In [1]: import numpy as np

In [2]: np.set_printoptions(precision=2, suppress=True, linewidth=120)

In [3]: data = np.loadtxt("out5.csv", delimiter=",")

In [4]: data
Out[4]: 
array([[ 0.14,  0.04, -0.04,  0.1 , -0.04,  0.21,  0.15, -0.07, -0.14,  0.17,  0.  ,  0.05],
       [ 0.15,  0.17,  0.08, -0.13,  0.1 ,  0.14,  0.  , -0.11,  0.05,  0.09,  0.02,  0.07],
       [ 0.16, -0.01,  0.03,  0.1 , -0.24,  0.15,  0.12,  0.07,  0.02,  0.16,  0.12, -0.1 ],
       [-1.18,  0.06,  1.24, -0.58,  1.2 , -0.74, -0.65,  1.59,  0.41, -0.39, -0.4 , -0.46],
       [ 0.68,  0.12, -0.79,  0.09, -0.95,  0.61,  0.49, -1.11, -0.34,  0.22,  0.35,  0.33],
       [-3.87, -0.03,  3.86, -1.41,  3.88, -2.49, -2.43,  3.82,  1.11, -1.27, -1.22, -1.34],
       [ 0.36,  0.  , -0.22,  0.04, -0.15,  0.06,  0.37, -0.18, -0.04,  0.05, -0.02,  0.23],
       [-5.02, -0.04,  5.03, -1.67,  5.02, -3.47, -3.22,  5.  ,  1.76, -1.73, -1.83, -1.72],
       [-5.3 ,  0.01,  5.33, -1.69,  5.43, -3.69, -3.71,  5.31,  1.72, -1.63, -1.48, -2.05],
       [-2.19, -0.13,  2.18, -0.66,  2.29, -1.41, -1.49,  2.19,  0.76, -0.89, -0.62, -0.74],
       [ 1.34, -0.02, -1.39,  0.27, -1.39,  0.95,  0.82, -1.43, -0.52,  0.3 ,  0.33,  0.53],
       [ 3.47,  0.1 , -3.56,  1.17, -3.3 ,  2.29,  2.2 , -3.44, -1.19,  1.16,  1.19,  1.06],
       [ 0.33,  0.01, -0.09,  0.15, -0.15,  0.07,  0.05, -0.03, -0.11,  0.15, -0.1 , -0.08],
       [-0.64, -0.07,  0.5 , -0.32,  0.54, -0.6 , -0.33,  0.73,  0.11, -0.14, -0.2 , -0.15],
       [-0.15, -0.04,  0.02, -0.08,  0.13, -0.31, -0.39,  0.28, -0.04, -0.14,  0.14, -0.14],
       [ 0.05, -0.13,  0.34,  0.15,  0.1 , -0.06, -0.05, -0.03,  0.05, -0.06, -0.15,  0.1 ],
       [-1.88, -0.21,  2.1 , -0.76,  1.9 , -1.21, -1.16,  2.2 ,  0.54, -0.68, -0.53, -0.8 ],
       [-1.64,  0.08,  1.54, -0.47,  1.47, -1.06, -1.16,  1.54,  0.39, -0.46, -0.71, -0.53],
       [-2.16,  0.06,  2.25, -0.76,  2.12, -1.59, -1.63,  2.2 ,  0.91, -0.8 , -0.63, -0.77],
       [-0.15,  0.05,  0.1 ,  0.  ,  0.19, -0.04, -0.24,  0.13,  0.02, -0.23,  0.06, -0.03],
       [-2.46,  0.04,  2.3 , -0.84,  2.41, -1.76, -1.67,  2.62,  0.81, -0.78, -0.79, -0.97],
       [ 1.38, -0.07, -1.27,  0.58, -1.34,  0.89,  1.01, -1.43, -0.49,  0.49,  0.29,  0.39],
       [-7.77, -0.06,  7.75, -2.57,  7.8 , -5.13, -5.22,  7.7 ,  2.47, -2.68, -2.41, -2.49],
       [-2.84, -0.08,  2.85, -0.91,  2.97, -2.  , -1.87,  3.1 ,  0.94, -1.01, -1.04, -1.  ],
       [ 1.45,  0.03, -1.61,  0.57, -1.7 ,  1.06,  1.05, -1.79, -0.56,  0.51,  0.41,  0.5 ],
       [ 0.86,  0.  , -0.94,  0.25, -1.11,  0.66,  0.58, -0.97, -0.41,  0.33,  0.51,  0.36],
       [-0.86, -0.01,  0.85, -0.34,  0.82, -0.4 , -0.78,  0.94,  0.31, -0.33, -0.2 , -0.38],
       [-4.78,  0.02,  4.6 , -1.4 ,  4.68, -3.24, -3.22,  4.71,  1.55, -1.59, -1.52, -1.55],
       [ 3.67,  0.03, -3.46,  1.16, -3.81,  2.44,  2.62, -3.67, -1.18,  1.21,  1.06,  1.13],
       [ 5.15, -0.04, -5.19,  1.76, -5.18,  3.51,  3.43, -5.08, -1.72,  1.74,  1.66,  1.92],
       [ 2.54, -0.1 , -2.79,  0.63, -2.76,  1.88,  1.75, -2.74, -0.96,  1.04,  0.83,  0.89],
       [ 3.11, -0.07, -2.87,  1.04, -2.95,  1.74,  2.  , -2.92, -1.13,  0.97,  0.91,  0.92],
       [-1.56, -0.14,  1.67, -0.66,  1.72, -1.14, -1.21,  1.66,  0.53, -0.61, -0.61, -0.57],
       [ 1.32,  0.03, -1.13,  0.23, -1.04,  0.72,  0.63, -1.36, -0.52,  0.48,  0.43,  0.39],
       [ 1.47,  0.24, -1.46,  0.46, -1.5 ,  1.08,  0.91, -1.35, -0.28,  0.56,  0.37,  0.45],
       [-3.19,  0.01,  2.92, -1.  ,  2.97, -2.1 , -1.99,  2.91,  0.93, -0.96, -0.91, -1.11],
       [-5.  ,  0.09,  5.06, -1.56,  5.  , -3.42, -3.57,  4.94,  1.58, -1.48, -1.71, -1.62],
       [-3.18, -0.01,  3.07, -1.18,  3.19, -1.92, -2.02,  3.12,  1.17, -1.02, -1.2 , -1.05],
       [ 2.28, -0.17, -2.51,  0.65, -2.38,  1.4 ,  1.49, -2.37, -0.69,  0.79,  0.59,  0.6 ],
       [ 4.16,  0.1 , -4.37,  1.56, -4.25,  2.77,  2.79, -4.22, -1.31,  1.56,  1.45,  1.31]])

In [5]: th = np.radians(180)

In [6]: R = np.eye(12)

In [7]: R[8, 8] = R[9, 9] = np.cos(th)

In [8]: R[8, 9], R[9, 8] = -np.sin(th), np.sin(th)

In [9]: R.round(2) + 0
Out[9]: 
array([[ 1.,  0.,  0.,  0.,  0.,  0.,  0.,  0.,  0.,  0.,  0.,  0.],
       [ 0.,  1.,  0.,  0.,  0.,  0.,  0.,  0.,  0.,  0.,  0.,  0.],
       [ 0.,  0.,  1.,  0.,  0.,  0.,  0.,  0.,  0.,  0.,  0.,  0.],
       [ 0.,  0.,  0.,  1.,  0.,  0.,  0.,  0.,  0.,  0.,  0.,  0.],
       [ 0.,  0.,  0.,  0.,  1.,  0.,  0.,  0.,  0.,  0.,  0.,  0.],
       [ 0.,  0.,  0.,  0.,  0.,  1.,  0.,  0.,  0.,  0.,  0.,  0.],
       [ 0.,  0.,  0.,  0.,  0.,  0.,  1.,  0.,  0.,  0.,  0.,  0.],
       [ 0.,  0.,  0.,  0.,  0.,  0.,  0.,  1.,  0.,  0.,  0.,  0.],
       [ 0.,  0.,  0.,  0.,  0.,  0.,  0.,  0., -1.,  0.,  0.,  0.],
       [ 0.,  0.,  0.,  0.,  0.,  0.,  0.,  0.,  0., -1.,  0.,  0.],
       [ 0.,  0.,  0.,  0.,  0.,  0.,  0.,  0.,  0.,  0.,  1.,  0.],
       [ 0.,  0.,  0.,  0.,  0.,  0.,  0.,  0.,  0.,  0.,  0.,  1.]])

In [10]: M2 = data @ R.T

In [11]: np.linalg.svd(data, compute_uv=False), np.linalg.svd(M2, compute_uv=False)
Out[11]: 
(array([42.65,  0.93,  0.82,  0.76,  0.71,  0.68,  0.61,  0.56,  0.5 ,  0.47,  0.45,  0.34]),
 array([42.65,  0.93,  0.82,  0.76,  0.71,  0.68,  0.61,  0.56,  0.5 ,  0.47,  0.45,  0.34]))

In [12]: np.allclose(np.linalg.norm(data, axis=1), np.linalg.norm(M2, axis=1))
Out[12]: True

In [13]: np.allclose(data @ data.T, M2 @ M2.T)
Out[13]: True
